>>> import numpy as np
>>> np.set_printoptions(suppress=True, linewidth=140)
>>> mat = np.load("block10.npy")
>>> print(mat)
[[ 4  2  3 -5  2  4  0]
 [ 2  4  2  3 -5  2  4]
 [ 3  2  4  2  3 -5  2]
 [-5  3  2  4  2  3 -5]
 [ 2 -5  3  2  4  2  3]
 [ 4  2 -5  3  2  4  2]
 [ 0  4  2 -5  3  2  4]]
>>> w, V = np.linalg.eigvalsh(mat)
Traceback (most recent call last):
  File "<python-input-4>", line 1, in <module>
    w, V = np.linalg.eigvalsh(mat)
    ^^^^
ValueError: too many values to unpack (expected 2)
>>> w, V = np.linalg.eigh(mat)
>>> print(np.round(V @ np.diag(w) @ V.T, 1) + 0)
[[ 4.  2.  3. -5.  2.  4.  0.]
 [ 2.  4.  2.  3. -5.  2.  4.]
 [ 3.  2.  4.  2.  3. -5.  2.]
 [-5.  3.  2.  4.  2.  3. -5.]
 [ 2. -5.  3.  2.  4.  2.  3.]
 [ 4.  2. -5.  3.  2.  4.  2.]
 [ 0.  4.  2. -5.  3.  2.  4.]]
>>> print(np.round(np.abs(V[:, -1]), 1))
[0.6 0.2 0.3 0.4 0.3 0.2 0.6]
>>> print(np.round(np.linalg.eigvalsh(mat @ mat), 1))
[ 18.5  35.5  73.8  75.   91.1  94.8 149.2]
>>> print(round(np.linalg.eigvalsh(mat).min(), 1))
-9.5
>>> try:
...     np.linalg.cholesky(mat)
... except np.linalg.LinAlgError as e:
...     print("failed:", e)
... 
failed: Matrix is not positive definite
>>> print(np.all(np.linalg.eigvalsh(mat) > 0))
False
>>> vec = np.array([-1, -5, -5, -4, -5, -3, -2])
>>> rhs = mat @ vec
>>> print(rhs)
[-31 -33 -45 -45 -32 -27 -39]
>>> print(np.round(np.linalg.solve(mat, rhs), 1))
[-1. -5. -5. -4. -5. -3. -2.]
>>> print(np.round(np.linalg.solve(mat.T, mat[3]), 1) + 0)
[0. 0. 0. 1. 0. 0. 0.]
>>> print(np.round(np.linalg.solve(mat, -3 * rhs), 1))
[ 3. 15. 15. 12. 15.  9.  6.]
>>> w, V = np.linalg.eigh(mat)
>>> vec = np.array([1, 2, -1, 1, -3, -3, -3])
>>> print(np.abs(mat).sum(axis=1).max(), round(float(np.abs(w).max()), 1))
24 12.2
>>> print(np.round(V * np.abs(w) @ V.T, 1) + 0)
[[ 7.9  0.2  0.  -0.5  0.8  0.5  3.3]
 [ 0.2  8.7  0.7 -0.3 -0.6  1.2  0.5]
 [ 0.   0.7  8.2 -0.6  1.2 -0.6  0.8]
 [-0.5 -0.3 -0.6  9.5 -0.6 -0.3 -0.5]
 [ 0.8 -0.6  1.2 -0.6  8.2  0.7  0. ]
 [ 0.5  1.2 -0.6 -0.3  0.7  8.7  0.2]
 [ 3.3  0.5  0.8 -0.5  0.   0.2  7.9]]
>>> other = np.linalg.inv(mat)
>>> print(np.allclose(other, mat.T))
False
>>> print(np.round(np.linalg.det(mat) * other, 1))
[[ 241920.   12708.  120672.  -95904.  -35424.  100512. -216612.]
 [  12708.   48636.  109044.   83916. -183636.   77904.  100512.]
 [ 120672.  109044.   67068.   75924.  106092. -183636.  -35424.]
 [ -95904.   83916.   75924.   99900.   75924.   83916.  -95904.]
 [ -35424. -183636.  106092.   75924.   67068.  109044.  120672.]
 [ 100512.   77904. -183636.   83916.  109044.   48636.   12708.]
 [-216612.  100512.  -35424.  -95904.  120672.   12708.  241920.]]
>>> print(np.round(np.linalg.slogdet(mat)[0], 1))
1.0
>>> print((np.abs(other) > 1e-9).astype(int))
[[1 1 1 1 1 1 1]
 [1 1 1 1 1 1 1]
 [1 1 1 1 1 1 1]
 [1 1 1 1 1 1 1]
 [1 1 1 1 1 1 1]
 [1 1 1 1 1 1 1]
 [1 1 1 1 1 1 1]]
>>> print(other.round(1) + 0)
[[ 0.1  0.   0.1  0.   0.   0.  -0.1]
 [ 0.   0.   0.1  0.  -0.1  0.   0. ]
 [ 0.1  0.1  0.   0.   0.  -0.1  0. ]
 [ 0.   0.   0.   0.   0.   0.   0. ]
 [ 0.  -0.1  0.   0.   0.   0.1  0.1]
 [ 0.   0.  -0.1  0.   0.1  0.   0. ]
 [-0.1  0.   0.   0.   0.1  0.   0.1]]
>>> print(np.round(np.linalg.inv(other), 1) + 0)
[[ 4.  2.  3. -5.  2.  4.  0.]
 [ 2.  4.  2.  3. -5.  2.  4.]
 [ 3.  2.  4.  2.  3. -5.  2.]
 [-5.  3.  2.  4.  2.  3. -5.]
 [ 2. -5.  3.  2.  4.  2.  3.]
 [ 4.  2. -5.  3.  2.  4.  2.]
 [ 0.  4.  2. -5.  3.  2.  4.]]
>>> M = np.load("test16.npy")
>>> print(M.round(1) + 0)
[[-10.4 -26.3 -18.4 -20.5   1.4 -21.1 -16.9 -30.6 -18.4  -6.4 -22.9   1.3 -28.2   4.3]
 [ -6.3 -18.9 -12.8 -14.8   0.7 -15.8 -11.5 -23.2 -12.8  -3.8 -17.4   2.  -20.6   3. ]
 [ -2.4 -11.1  -7.   -8.7  -0.1  -9.9  -6.  -14.9  -7.   -1.4 -11.2   2.4 -12.4   1.4]
 [ -0.7  -7.1  -4.3  -5.6  -0.7  -6.7  -3.3 -10.5  -4.3  -0.4  -7.8   2.2  -8.2   0.5]
 [  0.   -4.9  -2.9  -3.9  -1.   -4.9  -1.9  -7.9  -2.9   0.   -5.9   2.   -5.9   0. ]
 [  0.5  -3.1  -1.9  -2.5  -1.3  -3.3  -0.9  -5.6  -1.9   0.2  -4.2   1.6  -3.9  -0.4]
 [  0.6  -2.1  -1.4  -1.8  -1.4  -2.4  -0.4  -4.1  -1.4   0.2  -3.1   1.3  -2.8  -0.6]
 [  0.5  -1.2  -0.9  -1.1  -1.4  -1.4   0.   -2.6  -0.9   0.1  -2.    0.8  -1.7  -0.7]
 [  0.5  -1.   -0.8  -0.9  -1.4  -1.3   0.   -2.3  -0.8   0.1  -1.7   0.7  -1.5  -0.7]
 [  0.4  -0.8  -0.7  -0.7  -1.3  -1.    0.1  -1.8  -0.7   0.   -1.4   0.5  -1.2  -0.7]
 [  0.4  -0.7  -0.7  -0.7  -1.2  -0.9   0.1  -1.7  -0.7   0.   -1.3   0.5  -1.1  -0.7]
 [  0.2  -0.5  -0.5  -0.4  -1.   -0.6   0.1  -1.1  -0.5   0.   -0.8   0.2  -0.7  -0.6]
 [  0.   -0.1  -0.2  -0.1  -0.3  -0.1   0.   -0.3  -0.2  -0.1  -0.2   0.   -0.2  -0.2]
 [  0.    0.2   0.3   0.2   0.5   0.2   0.    0.4   0.3   0.1   0.3   0.    0.3   0.3]
 [  0.1   0.4   0.6   0.4   0.9   0.3   0.1   0.6   0.6   0.3   0.5   0.1   0.5   0.5]
 [  0.2   0.6   0.9   0.6   1.3   0.5   0.1   0.9   0.9   0.4   0.7   0.2   0.8   0.8]
 [  0.3   0.7   1.1   0.6   1.5   0.5   0.2   1.    1.1   0.5   0.8   0.3   0.9   0.9]
 [  0.4   0.9   1.4   0.9   1.9   0.7   0.3   1.3   1.4   0.7   0.9   0.4   1.2   1.1]
 [  1.4   2.    3.2   1.9   3.7   1.3   0.9   2.4   3.2   1.8   1.8   1.2   2.5   2.1]
 [  1.6   2.2   3.6   2.1   4.    1.4   1.1   2.6   3.6   2.    2.    1.3   2.8   2.3]
 [  2.    2.7   4.2   2.5   4.6   1.7   1.4   3.    4.2   2.4   2.3   1.7   3.3   2.7]
 [  2.1   2.7   4.3   2.5   4.7   1.7   1.4   3.    4.3   2.4   2.3   1.7   3.3   2.7]
 [  2.4   3.1   4.9   2.9   5.2   1.9   1.7   3.4   4.9   2.8   2.5   2.    3.7   3. ]
 [  5.5   6.4   9.5   5.8   8.7   3.6   4.    6.    9.5   5.7   4.5   4.2   7.3   4.8]
 [  6.3   7.2  10.6   6.4   9.4   4.1   4.6   6.6  10.6   6.4   5.    4.8   8.1   5.2]
 [ 16.6  18.1  24.8  15.7  18.    9.8  13.1  14.8  24.8  15.6  11.1  11.9  19.5   9.3]
 [ 20.8  22.5  30.3  19.5  20.9  12.1  16.5  18.1  30.3  19.2  13.6  14.6  24.   10.7]
 [ 20.9  22.7  30.5  19.6  21.   12.2  16.6  18.2  30.5  19.3  13.7  14.7  24.1  10.7]
 [ 26.1  28.2  37.3  24.2  24.5  15.2  21.   22.3  37.3  23.6  16.7  18.1  29.8  12.3]
 [ 31.4  33.9  44.3  29.   28.   18.2  25.6  26.6  44.3  28.1  19.9  21.5  35.6  13.8]]
>>> Xc = M - M.mean(axis=0)
>>> V = np.linalg.svd(Xc)[2][:3]
>>> other = Xc - Xc @ V.T @ V
>>> print(np.round((Xc @ V.T).std(axis=0), 1))
[37.2  7.3  2.2]
>>> print(np.round(np.cov(Xc @ V.T, rowvar=False), 1) + 0)
[[1429.6    0.     0. ]
 [   0.    55.6    0. ]
 [   0.     0.     5. ]]
